In [1]: import numpy as np

In [2]: import numpy.linalg as la

In [3]: np.set_printoptions(precision=3, suppress=True, linewidth=200)

In [4]: def rnd(a):
   ...:     return np.round(a, 3) + 0
   ...: 

In [5]: F = np.loadtxt("test0.csv", delimiter=",")

In [6]: print(F)
[[ -1.778   3.956  -3.911   4.742  10.395  -9.309  -2.014  -6.235   7.86   -5.409]
 [ -0.236   4.576  -1.583  -1.967   2.012  -0.133   0.017  -4.44    0.628   3.625]
 [  0.659   7.224  -1.186  -6.687  -1.915   5.39    1.121  -5.777  -3.446  10.618]
 [  0.508   5.453  -0.954  -5.158  -1.76    4.375   1.048  -4.34   -2.978   8.261]
 [ -0.539   7.921  -1.836  -2.962   4.782  -3.304  -0.778  -8.078   4.122   3.989]
 [  0.056   2.997  -1.497  -1.86   -0.051   2.383   0.599  -2.541  -1.944   4.106]
 [  1.682  -5.601   4.223  -3.137 -10.077   8.464   1.76    7.695  -7.493   3.105]
 [  0.376  -6.646  -2.204   4.324  -3.982   7.557   2.048   6.614  -8.715  -1.392]
 [  0.408  -2.164   2.201  -0.671  -2.497   0.463   0.029   2.579  -0.192  -0.852]
 [  0.3    -7.27   -3.145   5.402  -3.744   8.229   2.243   7.089  -9.671  -1.913]
 [ -0.578  -4.798  -4.152   6.951   1.793   2.11    0.825   3.513  -4.001  -4.774]
 [ -0.415   3.193   2.825  -2.001   3.342  -7.746  -2.085  -3.505   8.167  -1.783]
 [ -0.005   1.267  -1.188  -0.407   0.11    1.533   0.338  -1.148  -1.425   1.757]
 [  0.713  -7.239  -0.314   2.885  -5.577   7.099   1.794   7.612  -7.925  -1.387]
 [ -0.612  -8.934  -1.493   9.3     1.723  -1.803  -0.249   7.121  -0.705 -10.653]
 [  0.889   7.952   2.595  -9.654  -2.881   2.014   0.234  -5.97    0.631  10.346]
 [  1.268   2.828   3.222  -7.255  -5.609   4.373   0.798  -0.717  -2.438   7.601]
 [  0.71   -3.764   2.303  -0.53   -4.344   2.912   0.68    4.452  -2.845  -0.39 ]
 [  1.165   0.873   3.511  -5.752  -5.438   3.504   0.614   0.722  -1.889   5.326]
 [  0.844  -6.142   4.653  -0.46   -5.684   1.656   0.249   6.856  -1.461  -2.536]
 [  1.149  -6.414   0.361   0.506  -8.003   9.901   2.375   7.612 -10.027   2.105]
 [  0.491   8.882   1.639  -8.676  -0.561   0.134  -0.204  -7.437   2.227   9.236]
 [  0.38    1.373  -1.329  -1.754  -2.162   4.898   1.089  -0.584  -4.384   4.694]
 [  0.077  -4.154   2.628   1.608  -1.08   -2.243  -0.635   3.866   1.815  -4.462]
 [ -0.686  -7.164  -1.829   7.903   1.525  -0.838   0.057   5.682  -1.172  -8.391]
 [  0.725  -0.229   1.761  -2.709  -3.709   2.959   0.645   1.265  -2.234   2.849]
 [ -1.527   3.475  -4.96    4.344   8.379  -5.297  -0.963  -5.343   3.949  -3.066]
 [ -0.32    1.05   -0.935   1.035   2.27   -1.876  -0.355  -1.423   1.623  -1.047]
 [ -0.213   8.059   1.074  -5.324   3.052  -4.473  -1.13   -7.652   5.814   4.597]
 [  0.685  10.082   3.427 -10.842  -1.218  -1.128  -0.561  -8.174   4.012  10.296]
 [  0.836  -0.091  -1.48   -2.353  -5.238   9.136   2.236   1.456  -8.424   6.511]]

In [7]: Ac = F - F.mean(axis=0)

In [8]: left, s, vt = la.svd(Ac, full_matrices=False)

In [9]: print(rnd(s))
[57.539 46.315 20.577  0.352  0.264  0.254  0.231  0.229  0.197  0.182]
